$ ipython --no-banner

In [1]: import numpy as np

In [2]: np.set_printoptions(precision=1, suppress=True, linewidth=160)

In [3]: A = np.load("block14.npy")

In [4]: print(A)
[[ 0.1 -4.8 -3.8  2.4]
 [10.5 -3.8  0.7  4.4]
 [ 0.3 -6.4 -5.3 -0.9]
 [ 6.8 -4.  -0.7  3.9]
 [ 1.7 -5.  -3.4  2.1]
 [ 2.4 -5.1 -3.3  1.8]
 [ 8.  -6.2 -2.5 -0.4]
 [ 6.3 -4.3 -1.2  3.5]
 [ 3.5 -4.9 -2.7  2.2]
 [ 6.  -6.7 -3.7 -1.4]
 [ 7.6 -7.3 -3.7 -2.5]
 [10.8 -4.   0.6  4.1]
 [ 2.3 -3.3 -1.5  5.5]
 [-2.8 -4.8 -4.7  2.5]
 [ 6.1 -5.7 -2.7  0.6]
 [ 5.7 -6.6 -3.7 -1.3]]

In [5]: # looks like rank 3

In [6]: print(np.linalg.lstsq(A[:-1].T, A[-1])[2])
3

In [7]: print(A @ np.linalg.pinv(A) @ A)
[[ 0.1 -4.8 -3.8  2.4]
 [10.5 -3.8  0.7  4.4]
 [ 0.3 -6.4 -5.3 -0.9]
 [ 6.8 -4.  -0.7  3.9]
 [ 1.7 -5.  -3.4  2.1]
 [ 2.4 -5.1 -3.3  1.8]
 [ 8.  -6.2 -2.5 -0.4]
 [ 6.3 -4.3 -1.2  3.5]
 [ 3.5 -4.9 -2.7  2.2]
 [ 6.  -6.7 -3.7 -1.4]
 [ 7.6 -7.3 -3.7 -2.5]
 [10.8 -4.   0.6  4.1]
 [ 2.3 -3.3 -1.5  5.5]
 [-2.8 -4.8 -4.7  2.5]
 [ 6.1 -5.7 -2.7  0.6]
 [ 5.7 -6.6 -3.7 -1.3]]

In [8]: print(np.unique(A.round(6), axis=0).shape)
(16, 4)

In [9]: np.linalg.inv(A)
LinAlgError: Last 2 dimensions of the array must be square


In [10]: K = np.loadtxt("w.csv", delimiter=",")

In [11]: print(K)
[[ 10.8  10.5   9.1]
 [ -2.2  -2.1  -2. ]
 [  8.1   8.2   6.9]
 [ -1.3  -1.4  -1.1]
 [ -1.   -1.   -0.9]
 [ -7.4  -7.5  -6.6]
 [ -0.4  -0.5  -0.4]
 [  2.5   2.6   2.3]
 [ -2.9  -3.   -2.4]
 [  6.5   6.3   5.4]
 [ -0.2   0.    0. ]
 [ -3.6  -3.6  -3.1]
 [  9.5   9.5   8.3]
 [  0.1   0.2   0.2]
 [ -8.2  -8.4  -7.2]
 [-10.2 -10.3  -8.7]
 [ -0.2  -0.1  -0.1]
 [  1.7   1.7   1.3]]

In [12]: print(np.linalg.cond(K) > 100)
True

In [13]: print(round(np.log10(np.linalg.cond(K))))
2

In [14]: print(round(np.linalg.norm(K, 2) / np.linalg.norm(K), 1))
1.0

In [15]: print(np.abs(np.linalg.svd(K)[2][-1]))
[0.2 0.7 0.7]

In [16]: print([round(float(x), 1) for x in np.linalg.svd(K, compute_uv=False)[:3]])
[39.8, 0.4, 0.3]
